$ ipython --no-banner

In [1]: import numpy as np

In [2]: np.set_printoptions(precision=2, suppress=True, linewidth=140)

In [3]: A = np.loadtxt("out11.csv", delimiter=",")

In [4]: A
Out[4]: 
array([[0., 0., 0., 0., 0., 0., 1., 1., 0., 0., 0., 1.],
       [0., 0., 1., 1., 0., 0., 0., 1., 0., 1., 0., 0.],
       [0., 1., 0., 0., 1., 0., 0., 0., 0., 1., 0., 0.],
       [0., 1., 0., 0., 0., 0., 1., 0., 1., 0., 0., 0.],
       [0., 0., 1., 0., 0., 0., 0., 0., 0., 1., 0., 0.],
       [0., 0., 0., 0., 0., 0., 0., 0., 0., 0., 0., 1.],
       [1., 0., 0., 1., 0., 0., 0., 0., 0., 0., 0., 0.],
       [1., 1., 0., 0., 0., 0., 0., 0., 0., 0., 0., 0.],
       [0., 0., 0., 1., 0., 0., 0., 0., 0., 1., 0., 0.],
       [0., 1., 1., 0., 1., 0., 0., 0., 1., 0., 0., 0.],
       [0., 0., 0., 0., 0., 0., 0., 0., 0., 0., 0., 1.],
       [1., 0., 0., 0., 0., 1., 0., 0., 0., 0., 1., 0.]])

In [5]: gram = A.T @ A

In [6]: np.diag(gram)
Out[6]: array([3., 4., 3., 3., 2., 1., 2., 2., 2., 4., 1., 3.])

In [7]: def softmax(z):
   ...:     e = np.exp(z - z.max(axis=-1, keepdims=True))
   ...:     return e / e.sum(axis=-1, keepdims=True)
   ...: 

In [8]: softmax(A[8])
Out[8]: array([0.06, 0.06, 0.06, 0.18, 0.06, 0.06, 0.06, 0.06, 0.06, 0.18, 0.06, 0.06])

In [9]: att = A @ A.T / np.sqrt(12)

In [10]: softmax(att)
Out[10]: 
array([[0.16, 0.09, 0.07, 0.09, 0.07, 0.09, 0.07, 0.07, 0.07, 0.07, 0.09, 0.07],
       [0.08, 0.19, 0.08, 0.06, 0.1 , 0.06, 0.08, 0.06, 0.1 , 0.08, 0.06, 0.06],
       [0.06, 0.08, 0.15, 0.08, 0.08, 0.06, 0.06, 0.08, 0.08, 0.11, 0.06, 0.06],
       [0.09, 0.07, 0.09, 0.16, 0.07, 0.07, 0.07, 0.09, 0.07, 0.12, 0.07, 0.07],
       [0.07, 0.12, 0.09, 0.07, 0.12, 0.07, 0.07, 0.07, 0.09, 0.09, 0.07, 0.07],
       [0.1 , 0.08, 0.08, 0.08, 0.08, 0.1 , 0.08, 0.08, 0.08, 0.08, 0.1 , 0.08],
       [0.07, 0.09, 0.07, 0.07, 0.07, 0.07, 0.13, 0.09, 0.09, 0.07, 0.07, 0.09],
       [0.07, 0.07, 0.09, 0.09, 0.07, 0.07, 0.09, 0.12, 0.07, 0.09, 0.07, 0.09],
       [0.07, 0.12, 0.09, 0.07, 0.09, 0.07, 0.09, 0.07, 0.12, 0.07, 0.07, 0.07],
       [0.06, 0.08, 0.11, 0.11, 0.08, 0.06, 0.06, 0.08, 0.06, 0.19, 0.06, 0.06],
       [0.1 , 0.08, 0.08, 0.08, 0.08, 0.1 , 0.08, 0.08, 0.08, 0.08, 0.1 , 0.08],
       [0.07, 0.07, 0.07, 0.07, 0.07, 0.07, 0.1 , 0.1 , 0.07, 0.07, 0.07, 0.17]])

In [11]: softmax(att)[8] @ A
Out[11]: array([0.23, 0.3 , 0.28, 0.34, 0.16, 0.07, 0.14, 0.19, 0.14, 0.43, 0.07, 0.21])

In [12]: F = np.array([[2, 1, 0, 1, 0, 0, 1],
    ...:     [1, 0, 1, 1, 0, 2, 1],
    ...:     [0, 2, 1, 0, 1, 0, 2],
    ...:     [0, 0, 1, 1, 0, 1, 0],
    ...:     [2, 2, 2, 1, 0, 2, 1],
    ...:     [0, 2, 2, 1, 1, 2, 1],
    ...:     [1, 0, 2, 1, 0, 0, 2],
    ...:     [1, 1, 2, 2, 0, 2, 2],
    ...:     [2, 0, 1, 1, 0, 1, 0]])

In [13]: F
Out[13]: 
array([[2, 1, 0, 1, 0, 0, 1],
       [1, 0, 1, 1, 0, 2, 1],
       [0, 2, 1, 0, 1, 0, 2],
       [0, 0, 1, 1, 0, 1, 0],
       [2, 2, 2, 1, 0, 2, 1],
       [0, 2, 2, 1, 1, 2, 1],
       [1, 0, 2, 1, 0, 0, 2],
       [1, 1, 2, 2, 0, 2, 2],
       [2, 0, 1, 1, 0, 1, 0]])

In [14]: P = F @ np.linalg.solve(F.T @ F, F.T)

In [15]: print(np.diag(P))
[0.87 0.89 0.73 0.44 0.98 0.73 0.9  0.7  0.77]

In [16]: P
Out[16]: 
array([[ 0.87, -0.1 ,  0.12, -0.05, -0.02, -0.12, -0.11,  0.18,  0.17],
       [-0.1 ,  0.89,  0.02, -0.17, -0.04, -0.02, -0.06,  0.18,  0.14],
       [ 0.12,  0.02,  0.73, -0.26, -0.03,  0.27,  0.14, -0.06, -0.14],
       [-0.05, -0.17, -0.26,  0.44, -0.1 ,  0.26,  0.04,  0.25,  0.09],
       [-0.02, -0.04, -0.03, -0.1 ,  0.98,  0.03, -0.01,  0.06,  0.04],
       [-0.12, -0.02,  0.27,  0.26,  0.03,  0.73, -0.14,  0.06,  0.14],
       [-0.11, -0.06,  0.14,  0.04, -0.01, -0.14,  0.9 ,  0.12,  0.14],
       [ 0.18,  0.18, -0.06,  0.25,  0.06,  0.06,  0.12,  0.7 , -0.24],
       [ 0.17,  0.14, -0.14,  0.09,  0.04,  0.14,  0.14, -0.24,  0.77]])

In [17]: np.round(np.linalg.eigvalsh(P), 2) + 0
Out[17]: array([0., 0., 1., 1., 1., 1., 1., 1., 1.])

In [18]: print(np.allclose(P @ P, P))
True
